>>> import numpy as np
>>> from numpy import linalg as LA
>>> np.set_printoptions(precision=3, suppress=True, linewidth=200, sign=" ")
>>> W0 = np.load("w.npy")
>>> W0
array([[-3, -2, -1,  0],
       [ 0, -3, -2, -1],
       [-1,  0, -3, -2],
       [-2, -1,  0, -3]])
>>> r0, v = W0[3], W0[0]
>>> r0 @ r0
np.int64(14)
>>> pr = (r0 @ v) / (r0 @ r0) * r0
>>> LA.matrix_rank(np.outer(r0, v))
np.int64(1)
>>> np.round((v - pr) @ r0, 3)
np.float64(0.0)
>>> pr
array([-1.143, -0.571,  0.   , -1.714])
>>> v - pr
array([-1.857, -1.429, -1.   ,  1.714])
>>> M2 = np.array([[-2, 5], [3, 4]])
>>> W2 = np.kron(M2, W0)
>>> W2.shape
(8, 8)
>>> round(float(LA.norm(W2, 2)), 3), round(float(LA.norm(M2, 2) * LA.norm(W0, 2)), 3)
(38.485, 38.485)
>>> W2
array([[  6,   4,   2,   0, -15, -10,  -5,   0],
       [  0,   6,   4,   2,   0, -15, -10,  -5],
       [  2,   0,   6,   4,  -5,   0, -15, -10],
       [  4,   2,   0,   6, -10,  -5,   0, -15],
       [ -9,  -6,  -3,   0, -12,  -8,  -4,   0],
       [  0,  -9,  -6,  -3,   0, -12,  -8,  -4],
       [ -3,   0,  -9,  -6,  -4,   0, -12,  -8],
       [ -6,  -3,   0,  -9,  -8,  -4,   0, -12]])
>>> LA.matrix_rank(W2)
np.int64(8)
>>> q, Rm = LA.qr(W0)
>>> np.round(q.T @ q, 3) + 0
array([[ 1.,  0.,  0.,  0.],
       [ 0.,  1.,  0.,  0.],
       [ 0.,  0.,  1.,  0.],
       [ 0.,  0.,  0.,  1.]])
>>> np.allclose(Rm.T @ Rm, W0.T @ W0)
True
>>> round(abs(Rm[0, 0]), 3), round(LA.norm(W0[:, 0]), 3)
(np.float64(3.742), np.float64(3.742))
>>> np.abs(np.diag(Rm))
array([ 3.742,  3.071,  3.035,  2.753])
>>> np.allclose(W0 @ W0.T, W0.T @ W0)
True
>>> np.sort(np.abs(np.fft.fft(W0[0]))), np.sort(LA.svd(W0, compute_uv=False))
(array([ 2.   ,  2.828,  2.828,  6.   ]), array([ 2.   ,  2.828,  2.828,  6.   ]))
>>> vec = np.array([-1, 0, -2, 2])
>>> rhs = W0 @ vec
>>> beta, lr = np.zeros(4), 1 / LA.norm(W0, 2) ** 2
>>> for i in range(30):
...     beta -= lr * W0.T @ (W0 @ beta - rhs)
...     if i % 10 == 0: print(i, round(LA.norm(W0 @ beta - rhs), 3))
... 
0 5.644
10 1.397
20 0.422
>>> beta
array([-0.964, -0.036, -1.963,  1.963])
>>> arr = np.array([[0.0, -1.0, 0.0, -2.0, 3.0, -2.0, -1.0],
...     [-1.0, 0.0, 0.0, 0.0, 0.0, 0.0, 0.0],
...     [0.0, 0.0, 0.0, 0.0, 0.0, 0.0, 0.0],
...     [-2.0, 0.0, 0.0, 0.0, 0.0, 0.0, 0.0],
...     [3.0, 0.0, 0.0, 0.0, 0.0, 0.0, 0.0],
...     [-2.0, 0.0, 0.0, 0.0, 0.0, 0.0, 0.0],
...     [-1.0, 0.0, 0.0, 0.0, 0.0, 0.0, 0.0]])
>>> arr
array([[ 0., -1.,  0., -2.,  3., -2., -1.],
       [-1.,  0.,  0.,  0.,  0.,  0.,  0.],
       [ 0.,  0.,  0.,  0.,  0.,  0.,  0.],
       [-2.,  0.,  0.,  0.,  0.,  0.,  0.],
       [ 3.,  0.,  0.,  0.,  0.,  0.,  0.],
       [-2.,  0.,  0.,  0.,  0.,  0.,  0.],
       [-1.,  0.,  0.,  0.,  0.,  0.,  0.]])
>>> # 2 blocks once reordered
>>> ev, V = LA.eigh(arr)
>>> vec = np.array([-1, 0, -2, -1, 1, 0, 0])
>>> (np.sign(V[:, -1].round(6)) == np.sign(V[0, -1].round(6))).astype(int)
array([ 1,  0,  0,  0,  1,  0,  0])
>>> np.round(V * np.abs(ev) @ V.T, 3) + 0
array([[ 4.359,  0.   ,  0.   ,  0.   ,  0.   ,  0.   ,  0.   ],
       [ 0.   ,  0.229,  0.   ,  0.459, -0.688,  0.459,  0.229],
       [ 0.   ,  0.   ,  0.   ,  0.   ,  0.   ,  0.   ,  0.   ],
       [ 0.   ,  0.459,  0.   ,  0.918, -1.376,  0.918,  0.459],
       [ 0.   , -0.688,  0.   , -1.376,  2.065, -1.376, -0.688],
       [ 0.   ,  0.459,  0.   ,  0.918, -1.376,  0.918,  0.459],
       [ 0.   ,  0.229,  0.   ,  0.459, -0.688,  0.459,  0.229]])
>>> round(vec @ arr @ vec / (vec @ vec), 3), round(float(ev[0]), 3), np.round(ev[-1], 3)
(np.float64(-1.429), -4.359, np.float64(4.359))
>>> vec @ arr @ vec
np.float64(-10.0)
>>> V * np.maximum(ev, 0) @ V.T
array([[ 2.179, -0.5  ,  0.   , -1.   ,  1.5  , -1.   , -0.5  ],
       [-0.5  ,  0.115,  0.   ,  0.229, -0.344,  0.229,  0.115],
       [ 0.   ,  0.   ,  0.   ,  0.   ,  0.   ,  0.   ,  0.   ],
       [-1.   ,  0.229,  0.   ,  0.459, -0.688,  0.459,  0.229],
       [ 1.5  , -0.344,  0.   , -0.688,  1.032, -0.688, -0.344],
       [-1.   ,  0.229,  0.   ,  0.459, -0.688,  0.459,  0.229],
       [-0.5  ,  0.115,  0.   ,  0.229, -0.344,  0.229,  0.115]])
>>> M2 = LA.invert(W0)
Traceback (most recent call last):
  File "<python-input-40>", line 1, in <module>
    M2 = LA.invert(W0)
         ^^^^^^^^^
AttributeError: module 'numpy.linalg' has no attribute 'invert'
>>> M2 = LA.inv(W0)
>>> np.allclose(M2, W0.T)
False
>>> (np.abs(M2) > 1e-9).astype(int)
array([[ 1,  1,  1,  1],
       [ 1,  1,  1,  1],
       [ 1,  1,  1,  1],
       [ 1,  1,  1,  1]])
>>> LA.det(W0) * M2
array([[-28.,  20.,  -4.,  -4.],
       [ -4., -28.,  20.,  -4.],
       [ -4.,  -4., -28.,  20.],
       [ 20.,  -4.,  -4., -28.]])
>>> np.round(LA.inv(M2), 3) + 0
array([[-3., -2., -1.,  0.],
       [ 0., -3., -2., -1.],
       [-1.,  0., -3., -2.],
       [-2., -1.,  0., -3.]])
>>> (arr != 0).astype(int)
array([[ 0,  1,  0,  1,  1,  1,  1],
       [ 1,  0,  0,  0,  0,  0,  0],
       [ 0,  0,  0,  0,  0,  0,  0],
       [ 1,  0,  0,  0,  0,  0,  0],
       [ 1,  0,  0,  0,  0,  0,  0],
       [ 1,  0,  0,  0,  0,  0,  0],
       [ 1,  0,  0,  0,  0,  0,  0]])
>>> arr @ arr
array([[19.,  0.,  0.,  0.,  0.,  0.,  0.],
       [ 0.,  1.,  0.,  2., -3.,  2.,  1.],
       [ 0.,  0.,  0.,  0.,  0.,  0.,  0.],
       [ 0.,  2.,  0.,  4., -6.,  4.,  2.],
       [ 0., -3.,  0., -6.,  9., -6., -3.],
       [ 0.,  2.,  0.,  4., -6.,  4.,  2.],
       [ 0.,  1.,  0.,  2., -3.,  2.,  1.]])
>>> np.flatnonzero(LA.matrix_power((arr != 0) + (arr.T != 0) + np.eye(7), 7)[5])
array([ 0,  1,  3,  4,  5,  6])
>>> np.sort(LA.eigvals(arr).real)
array([-4.359,  0.   ,  0.   ,  0.   ,  0.   ,  0.   ,  4.359])
>>> (LA.matrix_power((arr != 0) + (arr.T != 0) + np.eye(7), 7) > 0).astype(int)
array([[ 1,  1,  0,  1,  1,  1,  1],
       [ 1,  1,  0,  1,  1,  1,  1],
       [ 0,  0,  1,  0,  0,  0,  0],
       [ 1,  1,  0,  1,  1,  1,  1],
       [ 1,  1,  0,  1,  1,  1,  1],
       [ 1,  1,  0,  1,  1,  1,  1],
       [ 1,  1,  0,  1,  1,  1,  1]])
>>> W2 = np.array([[1, 8, 6, 4, 5, 9], [5, 6, 6, 5, 6, 4]])
>>> rng = np.random.default_rng(3)
>>> data = rng.normal(size=(14, 2)) @ W2 + np.array([-2, -2, -1, 1, 1, 2])
>>> data
array([[-12.737,  -1.007,  -4.088,  -3.615,  -4.129,  10.146],
       [ -4.421,  -2.062,  -1.898,  -0.166,  -0.316,   3.492],
       [ -3.531,  -6.915,  -5.009,  -1.889,  -2.557,  -2.936],
       [ -5.18 , -19.551, -14.512,  -8.24 , -10.492, -17.108],
       [ 13.75 ,  11.016,  13.747,  14.154,  16.612,   7.505],
       [ -3.537,  -2.309,  -1.761,   0.14 ,   0.013,   2.622],
       [ -5.622,  -8.259,  -6.696,  -3.465,  -4.415,  -3.204],
       [ -5.009, -12.786,  -9.676,  -5.175,  -6.621,  -9.06 ],
       [ -2.711,   0.424,   0.46 ,   1.735,   1.978,   5.383],
       [ -2.041,   4.463,   3.548,   3.832,   4.59 ,   9.821],
       [  5.753,   7.469,   8.42 ,   8.826,  10.396,   8.402],
       [ -3.981,  -0.671,  -0.761,   0.654,   0.694,   4.885],
       [  0.52 ,  -0.22 ,   1.146,   2.971,   3.329,   2.517],
       [ -1.413,  11.863,   8.993,   7.392,   9.058,  18.337]])
>>> # looks like rank 3
>>> left, sigma, vt = LA.svd(data)
>>> V = vt[:(sigma > 1e-8).sum()]
>>> vec = data[12] + 3 * data[8] + rng.integers(2) * np.eye(6)[4]
>>> vec
array([-7.613,  1.053,  2.527,  8.176,  9.264, 18.666])
>>> np.diag(V.T @ V)
array([ 0.533,  0.71 ,  0.247,  0.369,  0.447,  0.695])
>>> V.T @ V
array([[ 0.533,  0.14 ,  0.218,  0.138,  0.164, -0.369],
       [ 0.14 ,  0.71 ,  0.336, -0.162, -0.138,  0.168],
       [ 0.218,  0.336,  0.247,  0.083,  0.114,  0.079],
       [ 0.138, -0.162,  0.083,  0.369,  0.405,  0.13 ],
       [ 0.164, -0.138,  0.114,  0.405,  0.447,  0.156],
       [-0.369,  0.168,  0.079,  0.13 ,  0.156,  0.695]])
>>> r0 = np.array([1, 1, 2, -3, 2, 1])
>>> K = -3 * np.eye(6) + np.outer(r0, r0)
>>> K
array([[-2.,  1.,  2., -3.,  2.,  1.],
       [ 1., -2.,  2., -3.,  2.,  1.],
       [ 2.,  2.,  1., -6.,  4.,  2.],
       [-3., -3., -6.,  6., -6., -3.],
       [ 2.,  2.,  4., -6.,  1.,  2.],
       [ 1.,  1.,  2., -3.,  2., -2.]])
>>> ev, V = LA.eigh(K)
>>> vec = np.array([-3, 2, -2, -1, -2, -2])
>>> V * np.abs(ev) @ V.T
array([[ 3.7,  0.7,  1.4, -2.1,  1.4,  0.7],
       [ 0.7,  3.7,  1.4, -2.1,  1.4,  0.7],
       [ 1.4,  1.4,  5.8, -4.2,  2.8,  1.4],
       [-2.1, -2.1, -4.2,  9.3, -4.2, -2.1],
       [ 1.4,  1.4,  2.8, -4.2,  5.8,  1.4],
       [ 0.7,  0.7,  1.4, -2.1,  1.4,  3.7]])
>>> V * np.maximum(ev, 0) @ V.T
array([[ 0.85,  0.85,  1.7 , -2.55,  1.7 ,  0.85],
       [ 0.85,  0.85,  1.7 , -2.55,  1.7 ,  0.85],
       [ 1.7 ,  1.7 ,  3.4 , -5.1 ,  3.4 ,  1.7 ],
       [-2.55, -2.55, -5.1 ,  7.65, -5.1 , -2.55],
       [ 1.7 ,  1.7 ,  3.4 , -5.1 ,  3.4 ,  1.7 ],
       [ 0.85,  0.85,  1.7 , -2.55,  1.7 ,  0.85]])
>>> ev, V = LA.eigh(K)
>>> V @ np.diag(ev) @ V.T
array([[-2.,  1.,  2., -3.,  2.,  1.],
       [ 1., -2.,  2., -3.,  2.,  1.],
       [ 2.,  2.,  1., -6.,  4.,  2.],
       [-3., -3., -6.,  6., -6., -3.],
       [ 2.,  2.,  4., -6.,  1.,  2.],
       [ 1.,  1.,  2., -3.,  2., -2.]])
>>> np.unique(ev.round(6) + 0, return_counts=True)[1]
array([ 5,  1])
>>> LA.svd(K, compute_uv=False)
array([ 17.,   3.,   3.,   3.,   3.,   3.])
>>> np.round(V.T @ V, 3) + 0
array([[ 1.,  0.,  0.,  0.,  0.,  0.],
       [ 0.,  1.,  0.,  0.,  0.,  0.],
       [ 0.,  0.,  1.,  0.,  0.,  0.],
       [ 0.,  0.,  0.,  1.,  0.,  0.],
       [ 0.,  0.,  0.,  0.,  1.,  0.],
       [ 0.,  0.,  0.,  0.,  0.,  1.]])
>>> round(ev.sum(), 3), np.trace(K)
(np.float64(2.0), np.float64(2.0))
>>> m1 = np.load("test19.npy")
>>> m1
array([[  2,   3,   4,   5,   6,   7,   8],
       [  9,  10,  11,  12,  13,  14,  15],
       [ 16,  17,  18,  19,  20,  21,  22]])
>>> np.argsort(-LA.norm(m1, axis=0).round(6), kind="stable")[:3]
array([ 6,  5,  4])
>>> round(LA.norm(m1, 2) / LA.norm(m1), 3)
np.float64(0.998)
>>> LA.cond(m1) > 100
np.True_
>>> LA.matrix_rank(m1, rtol=0.1)
np.int64(1)
>>> M2 = np.array([[3, 6, 1],
...     [3, 4, 9],
...     [5, 0, 0],
...     [3, 8, 6],
...     [7, 7, 3],
...     [1, 8, 9],
...     [7, 6, 1]])
>>> np.einsum("ij->j", m1)
array([ 27,  30,  33,  36,  39,  42,  45])
>>> np.einsum("ik,kj->ij", m1, M2)
array([[ 155,  210,  148],
       [ 358,  483,  351],
       [ 561,  756,  554]])
>>> LA.matrix_rank(np.vstack([m1, M2.T]))
np.int64(5)
>>> m1 @ M2
array([[ 155,  210,  148],
       [ 358,  483,  351],
       [ 561,  756,  554]])
>>> X = np.loadtxt("out9.csv", delimiter=",")
>>> X
array([[-1. ,  0.5,  0. ,  0.5,  1.3, -0.5,  0. ],
       [ 1.3, -0.9, -0.5, -0.4, -0.4, -0.2, -1.4],
       [-1.2,  2.3,  1.8,  0.5, -0.7,  1.2,  0.7],
       [-1.2,  0.9, -2. , -0.4, -1. ,  1. , -0.1],
       [ 0.7, -0.7,  0.1,  0.3, -0.2,  0.2,  0.5],
       [ 0.1,  1.3,  1.1, -0.1,  0.5,  0.7,  1.1],
       [ 0.5,  2.4, -2. , -1.1,  0.2,  0.1,  0.6]])
>>> lab = rng.permutation(7)
>>> lab
array([ 0,  3,  4,  2,  1,  5,  6])
>>> M2 = X[lab][:, lab]
>>> M2
array([[-1. ,  0.5,  1.3,  0. ,  0.5, -0.5,  0. ],
       [-1.2, -0.4, -1. , -2. ,  0.9,  1. , -0.1],
       [ 0.7,  0.3, -0.2,  0.1, -0.7,  0.2,  0.5],
       [-1.2,  0.5, -0.7,  1.8,  2.3,  1.2,  0.7],
       [ 1.3, -0.4, -0.4, -0.5, -0.9, -0.2, -1.4],
       [ 0.1, -0.1,  0.5,  1.1,  1.3,  0.7,  1.1],
       [ 0.5, -1.1,  0.2, -2. ,  2.4,  0.1,  0.6]])
>>> round(float(LA.det(M2)), 3), round(LA.det(X[lab]), 3)
(-21.41, np.float64(21.41))
>>> round(float(np.trace(M2)), 3)
0.6
>>> np.allclose(M2, X)
False
